$ python3 -q
>>> import numpy as np
>>> import numpy.linalg as la
>>> np.set_printoptions(suppress=True, linewidth=140)
>>> feats = np.load("run10.npy")
>>> feats.round(3) + 0
array([[ 0.   ,  0.259, -0.072,  0.025,  0.286, -0.637, -0.641,  0.166],
       [-0.03 ,  0.049, -0.512, -0.152,  0.199,  0.663, -0.47 ,  0.112],
       [ 0.03 ,  0.469,  0.706, -0.284,  0.002,  0.301, -0.254, -0.212],
       [ 0.572,  0.452,  0.   ,  0.382,  0.185,  0.135,  0.262,  0.449],
       [-0.12 ,  0.498, -0.362, -0.608,  0.117, -0.18 ,  0.429, -0.075],
       [-0.451, -0.173,  0.292, -0.214,  0.21 ,  0.061,  0.118,  0.757],
       [ 0.662, -0.386,  0.055, -0.577, -0.145, -0.095, -0.107,  0.187],
       [ 0.12 , -0.282,  0.126, -0.017,  0.875,  0.022,  0.158, -0.315]])
>>> np.round(feats.reshape(-1, 2), 3) + 0
array([[ 0.   ,  0.259],
       [-0.072,  0.025],
       [ 0.286, -0.637],
       [-0.641,  0.166],
       [-0.03 ,  0.049],
       [-0.512, -0.152],
       [ 0.199,  0.663],
       [-0.47 ,  0.112],
       [ 0.03 ,  0.469],
       [ 0.706, -0.284],
       [ 0.002,  0.301],
       [-0.254, -0.212],
       [ 0.572,  0.452],
       [ 0.   ,  0.382],
       [ 0.185,  0.135],
       [ 0.262,  0.449],
       [-0.12 ,  0.498],
       [-0.362, -0.608],
       [ 0.117, -0.18 ],
       [ 0.429, -0.075],
       [-0.451, -0.173],
       [ 0.292, -0.214],
       [ 0.21 ,  0.061],
       [ 0.118,  0.757],
       [ 0.662, -0.386],
       [ 0.055, -0.577],
       [-0.145, -0.095],
       [-0.107,  0.187],
       [ 0.12 , -0.282],
       [ 0.126, -0.017],
       [ 0.875,  0.022],
       [ 0.158, -0.315]])
>>> np.round(feats.reshape(2, -1), 3) + 0
array([[ 0.   ,  0.259, -0.072,  0.025,  0.286, -0.637, -0.641,  0.166, -0.03 ,  0.049, -0.512, -0.152,  0.199,  0.663, -0.47 ,  0.112,
         0.03 ,  0.469,  0.706, -0.284,  0.002,  0.301, -0.254, -0.212,  0.572,  0.452,  0.   ,  0.382,  0.185,  0.135,  0.262,  0.449],
       [-0.12 ,  0.498, -0.362, -0.608,  0.117, -0.18 ,  0.429, -0.075, -0.451, -0.173,  0.292, -0.214,  0.21 ,  0.061,  0.118,  0.757,
         0.662, -0.386,  0.055, -0.577, -0.145, -0.095, -0.107,  0.187,  0.12 , -0.282,  0.126, -0.017,  0.875,  0.022,  0.158, -0.315]])
>>> print(np.round(feats.ravel(order="F"), 3) + 0)
[ 0.    -0.03   0.03   0.572 -0.12  -0.451  0.662  0.12   0.259  0.049  0.469  0.452  0.498 -0.173 -0.386 -0.282 -0.072 -0.512  0.706
  0.    -0.362  0.292  0.055  0.126  0.025 -0.152 -0.284  0.382 -0.608 -0.214 -0.577 -0.017  0.286  0.199  0.002  0.185  0.117  0.21
 -0.145  0.875 -0.637  0.663  0.301  0.135 -0.18   0.061 -0.095  0.022 -0.641 -0.47  -0.254  0.262  0.429  0.118 -0.107  0.158  0.166
  0.112 -0.212  0.449 -0.075  0.757  0.187 -0.315]
>>> t3 = feats.reshape(8, 2, -1)
>>> print(t3[:, 0].round(3) + 0)
[[ 0.     0.259 -0.072  0.025]
 [-0.03   0.049 -0.512 -0.152]
 [ 0.03   0.469  0.706 -0.284]
 [ 0.572  0.452  0.     0.382]
 [-0.12   0.498 -0.362 -0.608]
 [-0.451 -0.173  0.292 -0.214]
 [ 0.662 -0.386  0.055 -0.577]
 [ 0.12  -0.282  0.126 -0.017]]
>>> t3.shape
(8, 2, 4)
>>> x0 = np.array([-2, 1, 1, 1, -2, 0, -1, -1])
>>> rhs = feats @ x0
>>> rhs.round(3)
array([ 0.116, -0.595,  1.292, -1.391, -0.821, -0.488, -2.022, -2.007])
>>> np.round(la.solve(feats.T, feats[3]), 3) + 0
array([0., 0., 0., 1., 0., 0., 0., 0.])
>>> np.round(la.solve(feats, 5 * rhs), 3) + 0
array([-10.,   5.,   5.,   5., -10.,   0.,  -5.,  -5.])
>>> np.round(la.solve(feats, rhs + feats[:, 3]), 3) + 0
array([-2.,  1.,  1.,  2., -2.,  0., -1., -1.])
>>> C = np.array([[2, 1, 2, 0, 2, 3, 2, 0], [2, 2, 2, 2, 2, 1, 2, 2]])
>>> rng = np.random.default_rng(851)
>>> F = rng.normal(size=(18, 2)) @ C + np.array([3, 2, 2, 3, 1, -5, 4, -4])
>>> print(F.round(3))
[[  6.707   4.826   5.707   4.945   4.707  -1.385   7.707  -2.055]
 [ -0.561  -2.179  -1.561  -1.796  -2.561  -5.545   0.439  -8.796]
 [ -0.543   0.407  -1.543   3.358  -2.543 -10.672   0.457  -3.642]
 [  0.634   0.943  -0.366   3.251  -1.366  -8.799   1.634  -3.749]
 [ -1.825  -2.903  -2.825  -1.982  -3.825  -7.256  -0.825  -8.982]
 [  4.003   2.941   3.003   3.88    2.003  -4.376   5.003  -3.12 ]
 [  4.95    3.447   3.95    3.943   2.95   -3.018   5.95   -3.057]
 [  2.278   0.987   1.278   1.696   0.278  -4.78    3.278  -5.304]
 [ -0.062   1.223  -1.062   4.509  -2.062 -11.103   0.938  -2.491]
 [  3.422   1.182   2.422   0.942   1.422  -2.309   4.422  -6.058]
 [  2.509   0.762   1.509   1.015   0.509  -3.752   3.509  -5.985]
 [  8.683   5.183   7.683   3.683   6.683   2.841   9.683  -3.317]
 [  6.488   5.565   5.488   6.642   4.488  -3.41    7.488  -0.358]
 [  2.552   2.244   1.552   3.935   0.552  -6.607   3.552  -3.065]
 [ -0.044   0.464  -1.044   2.972  -2.044  -9.538   0.956  -4.028]
 [ -2.256  -1.946  -3.256   0.363  -4.256 -10.247  -1.256  -6.637]
 [  4.374   3.323   3.374   4.271   2.374  -4.21    5.374  -2.729]
 [  6.205   4.17    5.205   4.135   4.205  -1.327   7.205  -2.865]]
>>> dist = la.norm(F[:, None] - F[None], axis=-1)
>>> np.unravel_index(dist.round(6).argmax(), dist.shape)
(np.int64(11), np.int64(15))
>>> la.matrix_rank(dist ** 2)
np.int64(4)
>>> dist[4].round(6).argsort(kind="stable")[:4]
array([ 4,  1, 15, 14])
>>> dist[:5, :5].round(3)
array([[ 0.   , 19.197, 17.918, 14.943, 21.939],
       [19.197,  0.   ,  9.279,  8.775,  3.149],
       [17.918,  9.279,  0.   ,  3.06 ,  9.286],
       [14.943,  8.775,  3.06 ,  0.   ,  9.805],
       [21.939,  3.149,  9.286,  9.805,  0.   ]])
>>> print((dist + 1e9 * np.eye(18)).round(6).argmin(axis=1))
[17  4 14 14  1 16 16 10  2 10  7  0  0  5  2  4  5  0]
>>> dist.mean(axis=1).argmax()
np.int64(11)
